>>> import numpy as np
>>> np.set_printoptions(suppress=True, linewidth=160)
>>> arr = np.load("case2.npy")
>>> arr
array([[ 6,  0,  2,  3,  0, -5,  2, -2, -5, -1,  1],
       [ 0, -6, -2, -3, -1,  0,  1, -3,  3, -3,  2],
       [ 2, -2,  4,  0, -2, -6, -2, -3, -2,  4, -3],
       [ 3, -3,  0, -6,  2,  4,  3, -6,  0, -4,  4],
       [ 0, -1, -2,  2, -6, -1, -2, -3,  2,  1,  4],
       [-5,  0, -6,  4, -1, -6,  0, -5,  4, -1,  2],
       [ 2,  1, -2,  3, -2,  0, -4,  0, -2,  3,  5],
       [-2, -3, -3, -6, -3, -5,  0,  4,  0,  2, -2],
       [-5,  3, -2,  0,  2,  4, -2,  0, -6, -5,  6],
       [-1, -3,  4, -4,  1, -1,  3,  2, -5, -4,  4],
       [ 1,  2, -3,  4,  4,  2,  5, -2,  6,  4, -6]])
>>> out = arr ** -1
Traceback (most recent call last):
  File "<python-input-4>", line 1, in <module>
    out = arr ** -1
          ~~~~^^~~~
ValueError: Integers to negative integer powers are not allowed.
>>> out = np.linalg.invert(arr)
Traceback (most recent call last):
  File "<python-input-5>", line 1, in <module>
    out = np.linalg.invert(arr)
          ^^^^^^^^^^^^^^^^
AttributeError: module 'numpy.linalg' has no attribute 'invert'
>>> out = np.linalg.inv(arr)
>>> np.round(arr @ out, 1) + 0
array([[1., 0., 0., 0., 0., 0., 0., 0., 0., 0., 0.],
       [0., 1., 0., 0., 0., 0., 0., 0., 0., 0., 0.],
       [0., 0., 1., 0., 0., 0., 0., 0., 0., 0., 0.],
       [0., 0., 0., 1., 0., 0., 0., 0., 0., 0., 0.],
       [0., 0., 0., 0., 1., 0., 0., 0., 0., 0., 0.],
       [0., 0., 0., 0., 0., 1., 0., 0., 0., 0., 0.],
       [0., 0., 0., 0., 0., 0., 1., 0., 0., 0., 0.],
       [0., 0., 0., 0., 0., 0., 0., 1., 0., 0., 0.],
       [0., 0., 0., 0., 0., 0., 0., 0., 1., 0., 0.],
       [0., 0., 0., 0., 0., 0., 0., 0., 0., 1., 0.],
       [0., 0., 0., 0., 0., 0., 0., 0., 0., 0., 1.]])
>>> np.allclose(out, arr.T)
False
>>> (np.abs(out) > 1e-9).astype(int)
array([[1, 1, 1, 1, 1, 1, 1, 1, 1, 1, 1],
       [1, 1, 1, 1, 1, 1, 1, 1, 1, 1, 1],
       [1, 1, 1, 1, 1, 1, 1, 1, 1, 1, 1],
       [1, 1, 1, 1, 1, 1, 1, 1, 1, 1, 1],
       [1, 1, 1, 1, 1, 1, 1, 1, 1, 1, 1],
       [1, 1, 1, 1, 1, 1, 1, 1, 1, 1, 1],
       [1, 1, 1, 1, 1, 1, 1, 1, 1, 1, 1],
       [1, 1, 1, 1, 1, 1, 1, 1, 1, 1, 1],
       [1, 1, 1, 1, 1, 1, 1, 1, 1, 1, 1],
       [1, 1, 1, 1, 1, 1, 1, 1, 1, 1, 1],
       [1, 1, 1, 1, 1, 1, 1, 1, 1, 1, 1]])
>>> round(np.linalg.cond(arr), 1)
np.float64(10.3)
>>> evals, vecs = np.linalg.eigh(arr)
>>> np.round(vecs.T @ arr @ vecs, 1) + 0
array([[-18.8,   0. ,   0. ,   0. ,   0. ,   0. ,   0. ,   0. ,   0. ,   0. ,   0. ],
       [  0. , -15. ,   0. ,   0. ,   0. ,   0. ,   0. ,   0. ,   0. ,   0. ,   0. ],
       [  0. ,   0. , -14.1,   0. ,   0. ,   0. ,   0. ,   0. ,   0. ,   0. ,   0. ],
       [  0. ,   0. ,   0. ,  -9.1,   0. ,   0. ,   0. ,   0. ,   0. ,   0. ,   0. ],
       [  0. ,   0. ,   0. ,   0. ,  -4.8,   0. ,   0. ,   0. ,   0. ,   0. ,   0. ],
       [  0. ,   0. ,   0. ,   0. ,   0. ,  -2.8,   0. ,   0. ,   0. ,   0. ,   0. ],
       [  0. ,   0. ,   0. ,   0. ,   0. ,   0. ,  -1.8,   0. ,   0. ,   0. ,   0. ],
       [  0. ,   0. ,   0. ,   0. ,   0. ,   0. ,   0. ,   3.1,   0. ,   0. ,   0. ],
       [  0. ,   0. ,   0. ,   0. ,   0. ,   0. ,   0. ,   0. ,   5.7,   0. ,   0. ],
       [  0. ,   0. ,   0. ,   0. ,   0. ,   0. ,   0. ,   0. ,   0. ,  12.4,   0. ],
       [  0. ,   0. ,   0. ,   0. ,   0. ,   0. ,   0. ,   0. ,   0. ,   0. ,  15.2]])
>>> np.round(np.abs(vecs[:, -1]), 1) + 0
array([0.4, 0.2, 0.5, 0.2, 0.1, 0.4, 0. , 0.3, 0.4, 0.2, 0.3])
>>> np.round(vecs @ np.diag(evals) @ vecs.T, 1) + 0
array([[ 6.,  0.,  2.,  3.,  0., -5.,  2., -2., -5., -1.,  1.],
       [ 0., -6., -2., -3., -1.,  0.,  1., -3.,  3., -3.,  2.],
       [ 2., -2.,  4.,  0., -2., -6., -2., -3., -2.,  4., -3.],
       [ 3., -3.,  0., -6.,  2.,  4.,  3., -6.,  0., -4.,  4.],
       [ 0., -1., -2.,  2., -6., -1., -2., -3.,  2.,  1.,  4.],
       [-5.,  0., -6.,  4., -1., -6.,  0., -5.,  4., -1.,  2.],
       [ 2.,  1., -2.,  3., -2.,  0., -4.,  0., -2.,  3.,  5.],
       [-2., -3., -3., -6., -3., -5.,  0.,  4.,  0.,  2., -2.],
       [-5.,  3., -2.,  0.,  2.,  4., -2.,  0., -6., -5.,  6.],
       [-1., -3.,  4., -4.,  1., -1.,  3.,  2., -5., -4.,  4.],
       [ 1.,  2., -3.,  4.,  4.,  2.,  5., -2.,  6.,  4., -6.]])
>>> np.round(vecs.T @ vecs, 1) + 0
array([[1., 0., 0., 0., 0., 0., 0., 0., 0., 0., 0.],
       [0., 1., 0., 0., 0., 0., 0., 0., 0., 0., 0.],
       [0., 0., 1., 0., 0., 0., 0., 0., 0., 0., 0.],
       [0., 0., 0., 1., 0., 0., 0., 0., 0., 0., 0.],
       [0., 0., 0., 0., 1., 0., 0., 0., 0., 0., 0.],
       [0., 0., 0., 0., 0., 1., 0., 0., 0., 0., 0.],
       [0., 0., 0., 0., 0., 0., 1., 0., 0., 0., 0.],
       [0., 0., 0., 0., 0., 0., 0., 1., 0., 0., 0.],
       [0., 0., 0., 0., 0., 0., 0., 0., 1., 0., 0.],
       [0., 0., 0., 0., 0., 0., 0., 0., 0., 1., 0.],
       [0., 0., 0., 0., 0., 0., 0., 0., 0., 0., 1.]])
>>> np.round(np.linalg.svd(arr, compute_uv=False), 1)
array([18.8, 15.2, 15. , 14.1, 12.4,  9.1,  5.7,  4.8,  3.1,  2.8,  1.8])
>>> round(np.abs(np.linalg.eigvals(arr)).max(), 1)
np.float64(18.8)
>>> arr @ arr
array([[109, -15,  55,   6,   2,  -7,  21, -23, -17,  30, -24],
       [-15,  82, -11,  75,  28,  35, -18,  23,  -9,  23, -17],
       [ 55, -11, 106, -32,  13,   1,   7,  28, -74,  -6, -16],
       [  6,  75, -32, 151,  -1, -23, -23, -27,  34,  57, -24],
       [  2,  28,  13,  -1,  80,  62,  48,   2,  -4, -28, -26],
       [ -7,  35,   1, -23,  62, 160,  15,  11,   4, -48,  31],
       [ 21, -18,   7, -23,  48,  15,  76, -17,  28, -21, -36],
       [-23,  23,  28, -27,   2,  11, -17, 116, -41,  17, -33],
       [-17,  -9, -74,  34,  -4,   4,  28, -41, 159,  54, -79],
       [ 30,  23,  -6,  57, -28, -48, -21,  17,  54, 114, -92],
       [-24, -17, -16, -24, -26,  31, -36, -33, -79, -92, 167]])
>>> np.linalg.determinant(arr)
Traceback (most recent call last):
  File "<python-input-19>", line 1, in <module>
    np.linalg.determinant(arr)
    ^^^^^^^^^^^^^^^^^^^^^
AttributeError: module 'numpy.linalg' has no attribute 'determinant'
>>> np.linalg.matrix_power(arr, 4)
array([[ 17955,  -2865,  12782,    680,   1047,  -4557,   4542,  -2573,  -3276,   7095,  -9076],
       [ -2865,  16456,  -3576,  18110,   5474,   6891,  -3606,   4634,   2616,   7782,  -6656],
       [ 12782,  -3576,  22177, -12146,   3586,    947,   2156,   8940, -21594,  -4354,    182],
       [   680,  18110, -12146,  36255,  -2227,  -8650,  -5984,  -6015,  17480,  22402, -15437],
       [  1047,   5474,   3586,  -2227,  14986,  17146,   9448,   1793,   -186,  -6637,  -4110],
       [ -4557,   6891,    947,  -8650,  17146,  34875,   6092,   2517,  -5096, -18374,  11831],
       [  4542,  -3606,   2156,  -5984,   9448,   6092,  12458,  -3400,   7360,  -2656,  -9008],
       [ -2573,   4634,   8940,  -6015,   1793,   2517,  -3400,  19500, -10996,   2637,  -6402],
       [ -3276,   2616, -21594,  17480,   -186,  -5096,   7360, -10996,  43937,  22310, -29220],
       [  7095,   7782,  -4354,  22402,  -6637, -18374,  -2656,   2637,  22310,  32908, -33066],
       [ -9076,  -6656,    182, -15437,  -4110,  11831,  -9008,  -6402, -29220, -33066,  48313]])
>>> np.allclose(arr, arr.T)
True
>>> assert arr == arr.T
Traceback (most recent call last):
  File "<python-input-22>", line 1, in <module>
    assert arr == arr.T
           ^^^^^^^^^^^^
ValueError: The truth value of an array with more than one element is ambiguous. Use a.any() or a.all()
>>> round(float(np.linalg.eigvalsh(arr).min()), 1)
-18.8
>>> w1 = np.array([[2, 1, 0, 3],
...     [1, 4, 1, 2],
...     [1, 2, 2, 1],
...     [1, 1, 3, 4],
...     [2, 1, 2, 4],
...     [5, 2, 1, 2],
...     [1, 5, 0, 3],
...     [1, 4, 0, 5],
...     [1, 5, 4, 1],
...     [4, 1, 4, 3],
...     [2, 0, 2, 4]])
>>> c = np.array([2, 2, 0, 1])
>>> H = np.maximum(arr @ w1 + c, 0)
>>> np.round((H > 0).mean(axis=0), 1)
array([0.4, 0.1, 0.4, 0.4])
>>> (H > 0).astype(int)
array([[0, 0, 0, 1],
       [0, 0, 0, 0],
       [0, 0, 0, 0],
       [1, 0, 0, 0],
       [0, 0, 1, 0],
       [0, 0, 1, 0],
       [1, 0, 1, 1],
       [0, 0, 0, 0],
       [1, 0, 0, 1],
       [0, 0, 0, 0],
       [1, 1, 1, 1]])
>>> H
array([[ 0,  0,  0, 15],
       [ 0,  0,  0,  0],
       [ 0,  0,  0,  0],
       [12,  0,  0,  0],
       [ 0,  0,  8,  0],
       [ 0,  0,  8,  0],
       [20,  0, 16, 26],
       [ 0,  0,  0,  0],
       [ 1,  0,  0,  3],
       [ 0,  0,  0,  0],
       [38, 68, 46, 40]])
>>> W2 = np.array([[4, 4], [6, 8], [2, 6], [5, 2]])
>>> w1 @ W2
array([[29, 22],
       [40, 46],
       [25, 34],
       [36, 38],
       [38, 36],
       [44, 46],
       [49, 50],
       [53, 46],
       [47, 70],
       [45, 54],
       [32, 28]])
>>> H @ W2
array([[  75,   30],
       [   0,    0],
       [   0,    0],
       [  48,   48],
       [  16,   48],
       [  16,   48],
       [ 242,  228],
       [   0,    0],
       [  19,   10],
       [   0,    0],
       [ 852, 1052]])
